$ ipython --no-banner

In [1]: import numpy as np

In [2]: import numpy.linalg as la

In [3]: np.set_printoptions(precision=2, suppress=True, linewidth=100, legacy="1.25")

In [4]: rnd = lambda a: np.round(a, 2) + 0

In [5]: K = np.load("x.npy")

In [6]: print(K)
[[ 1  0  0  0]
 [ 0  1  0  0]
 [-2 -1  1  0]
 [ 0  0 -4  1]]

In [7]: print(rnd(np.abs(la.svd(K)[2][-1])))
[0.08 0.04 0.24 0.97]

In [8]: print(np.argsort(-la.norm(K, axis=0).round(6), kind="stable")[:3])
[2 0 1]

In [9]: print(round(np.log10(la.cond(K))))
2

In [10]: print(la.cond(K) > 100)
False

In [11]: print([round(float(x), 2) for x in la.svd(K, compute_uv=False)[:3]])
[4.28, 2.38, 1.0]

In [12]: print(la.matrix_rank(K, rtol=0.1))
3

In [13]: print(rnd(np.sort(la.eigvals(K))))
[1. 1. 1. 1.]

In [14]: print(K @ K)
[[ 1  0  0  0]
 [ 0  1  0  0]
 [-4 -2  1  0]
 [ 8  4 -8  1]]

In [15]: print(la.matrix_power(K - np.diag(np.diag(K)), 4))
[[0 0 0 0]
 [0 0 0 0]
 [0 0 0 0]
 [0 0 0 0]]

In [16]: x = np.array([3, -2, -1, 3])

In [17]: print(K @ (2 * x))
[  6  -4 -10  14]

In [18]: print(np.einsum("ij,j->i", K, x))
[ 3 -2 -5  7]

In [19]: print((K * x).sum(axis=1))
[ 3 -2 -5  7]

In [20]: print(K @ np.eye(4)[0])
[ 1.  0. -2.  0.]

In [21]: print(K @ x)
[ 3 -2 -5  7]

In [22]: hat = np.triu(np.array([[-3, -4, -4, 4], [-4, 5, 1, 0], [-5, 4, 5, 5], [5, 0, 0, 0]]), 1) + np.eye(4)

In [23]: Y = hat @ K @ la.inv(hat)

In [24]: print(np.trace(Y), np.trace(K))
4.0 4

In [25]: print(la.matrix_rank(Y))
4

In [26]: print(rnd(np.poly(Y)))
[ 1. -4.  6. -4.  1.]

In [27]: print(Y)
[[  9.  36. -20.  68.]
 [ -2.  -8.   1.   3.]
 [ -2.  -9. -18. 103.]
 [  0.   0.  -4.  21.]]

In [28]: print(hat @ K - K @ hat)
[[  8.   4. -16.   0.]
 [ -2.  -1.   0.   0.]
 [  0.  -8. -27.   8.]
 [  0.   0.   0.  20.]]

In [29]: J = np.loadtxt("out13.csv", delimiter=",")

In [30]: print(J)
[[1. 2. 1.]
 [0. 2. 0.]
 [1. 2. 1.]]

In [31]: r = la.matrix_rank(J)

In [32]: print(r)
2

In [33]: N = la.svd(J)[2][r:].T

In [34]: print(np.allclose(J @ N, 0))
True

In [35]: print(N.shape)
(3, 1)

In [36]: print([int(la.matrix_rank(J[:i])) for i in range(1, len(J) + 1)])
[1, 2, 2]

In [37]: print(rnd(N @ N.T))
[[ 0.5  0.  -0.5]
 [ 0.   0.   0. ]
 [-0.5  0.   0.5]]

In [38]: print(rnd(N[:, 0] / N[np.abs(N[:, 0]).round(6).argmax(), 0]))
[ 1.  0. -1.]

In [39]: print(np.abs(np.diag(la.qr(J)[1])) > 1e-9)
[ True  True False]

In [40]: print(rnd(J @ la.pinv(J) @ J))
[[1. 2. 1.]
 [0. 2. 0.]
 [1. 2. 1.]]

In [41]: print(la.lstsq(J[:-1].T, J[-1])[2])
2

In [42]: print(np.allclose(J[:-1].T @ la.lstsq(J[:-1].T, J[-1])[0], J[-1]))
True

In [43]: print(np.unique(J.round(6), axis=0).shape)
(2, 3)

In [44]: la.determinant(J)
---------------------------------------------------------------------------
AttributeError                            Traceback (most recent call last)
Cell In[44], line 1
----> 1 la.determinant(J)

AttributeError: module 'numpy.linalg' has no attribute 'determinant'

In [45]: print(rnd(np.sort(np.abs(la.eigvals(J)))))
[0. 2. 2.]

In [46]: print(rnd(np.abs(la.eigvals(J)).max()))
2.0

In [47]: print(J @ J)
[[2. 8. 2.]
 [0. 4. 0.]
 [2. 8. 2.]]

In [48]: print((J - J.T) / 2)
[[ 0.  1.  0.]
 [-1.  0. -1.]
 [ 0.  1.  0.]]

In [49]: W0 = np.array([[0.2, 0.6, 0.7, 1.3],
    ...:     [0.6, -0.1, 2.0, 0.1],
    ...:     [1.2, 1.8, 0.4, 1.3],
    ...:     [0.9, 2.0, 1.0, 0.5]])

In [50]: rng = np.random.default_rng(419544)

In [51]: W0[2] = W0[3] + 0.05 * rng.normal(size=4)

In [52]: print(rnd(W0))
[[ 0.2   0.6   0.7   1.3 ]
 [ 0.6  -0.1   2.    0.1 ]
 [ 0.88  2.01  0.99  0.49]
 [ 0.9   2.    1.    0.5 ]]

In [53]: print(rnd(la.eigvals(J)))
[2. 0. 2.]

In [54]: print(np.einsum("ii->", J))
4.0

In [55]: print(rnd(la.det(2 * J)), rnd(la.det(J)))
0.0 0.0

In [56]: print(rnd(la.eigvals(J).sum().real))
4.0

In [57]: print(rnd(la.det(J.T)))
0.0

In [58]: print(np.poly(J))
[ 1. -4.  4.  0.]

In [59]: print([round(float(x), 2) for x in la.svd(J, compute_uv=False)[:3]])
[3.86, 1.04, 0.0]

In [60]: print(la.cond(J) > 100)
True

In [61]: print(np.argsort(-la.norm(J, axis=0).round(6), kind="stable")[:3])
[1 0 2]

In [62]: print(rnd(la.norm(J, 2) / la.norm(J)))
0.97

In [63]: u, g = J[1], J[0]

In [64]: print(u @ u)
4.0

In [65]: pr = (u @ g) / (u @ u) * u

In [66]: print(rnd(la.norm(u + g) ** 2 + la.norm(u - g) ** 2))
20.0

In [67]: print(np.outer(u, g))
[[0. 0. 0.]
 [2. 4. 2.]
 [0. 0. 0.]]

In [68]: print(g - pr)
[1. 0. 1.]

In [69]: print(la.matrix_rank(np.outer(u, g)))
1

In [70]: hat = np.triu(np.array([[0, -1, 2], [-1, -2, 2], [1, -2, 2]]), 1) + np.eye(3)

In [71]: Y = hat @ J @ la.inv(hat)

In [72]: print(rnd(la.det(Y)))
0.0

In [73]: print(la.matrix_rank(Y))
2

In [74]: Uu, sv, vt = la.svd(J)

In [75]: evecs = vt[:(sv > 1e-8).sum()]

In [76]: x = J[2] + 2 * J[1] + rng.integers(2) * np.eye(3)[1]

In [77]: print(x)
[1. 6. 1.]

In [78]: print(rnd(la.norm(x - evecs.T @ evecs @ x)))
0.0

In [79]: print(rnd(evecs.T @ evecs))
[[0.5 0.  0.5]
 [0.  1.  0. ]
 [0.5 0.  0.5]]

In [80]: print(np.allclose(evecs.T @ evecs @ x, x))
True

In [81]: mat = np.loadtxt("a.csv", delimiter=",")

In [82]: print(mat)
[[9. 0.]
 [0. 7.]]

In [83]: Y = np.array([[5, 2, 5], [2, 0, 1]])

In [84]: Z = np.kron(Y, mat)

In [85]: print(Z.shape)
(4, 6)

In [86]: print(rnd(la.norm(Z, 2)), rnd(la.norm(Y, 2) * la.norm(mat, 2)))
68.68 68.68

In [87]: print(Z)
[[45.  0. 18.  0. 45.  0.]
 [ 0. 35.  0. 14.  0. 35.]
 [18.  0.  0.  0.  9.  0.]
 [ 0. 14.  0.  0.  0.  7.]]

In [88]: Y = Z / la.norm(Z, axis=1, keepdims=True)

In [89]: G = Y @ Y.T

In [90]: print(rnd(G[1]))
[0.   1.   0.   0.91]

In [91]: print(np.argwhere(np.triu(np.abs(G) > 0.95, 1)))
[]

In [92]: print(rnd(la.norm(Y, axis=1)))
[1. 1. 1. 1.]

In [93]: print(rnd(G))
[[1.   0.   0.91 0.  ]
 [0.   1.   0.   0.91]
 [0.91 0.   1.   0.  ]
 [0.   0.91 0.   1.  ]]

In [94]: u = np.array([-1, 2])

In [95]: print(rnd(np.convolve(G[0], u)))
[-1.    2.   -0.91  1.83  0.  ]

In [96]: print(rnd(np.polyval(u, G[0])))
[1.   2.   1.09 2.  ]

In [97]: print(rnd(np.correlate(G[0], G[3], "full")))
[1.   0.   1.83 0.   0.83 0.   0.  ]

In [98]: print(rnd(np.array([np.convolve(row, u, "same") for row in G])))
[[-1.    2.   -0.91  1.83]
 [ 0.   -1.    2.   -0.91]
 [-0.91  1.83 -1.    2.  ]
 [ 0.   -0.91  1.83 -1.  ]]

In [99]: print(rnd(np.cross(G[0, :3], G[3, :3])))
[-0.83  0.    0.91]
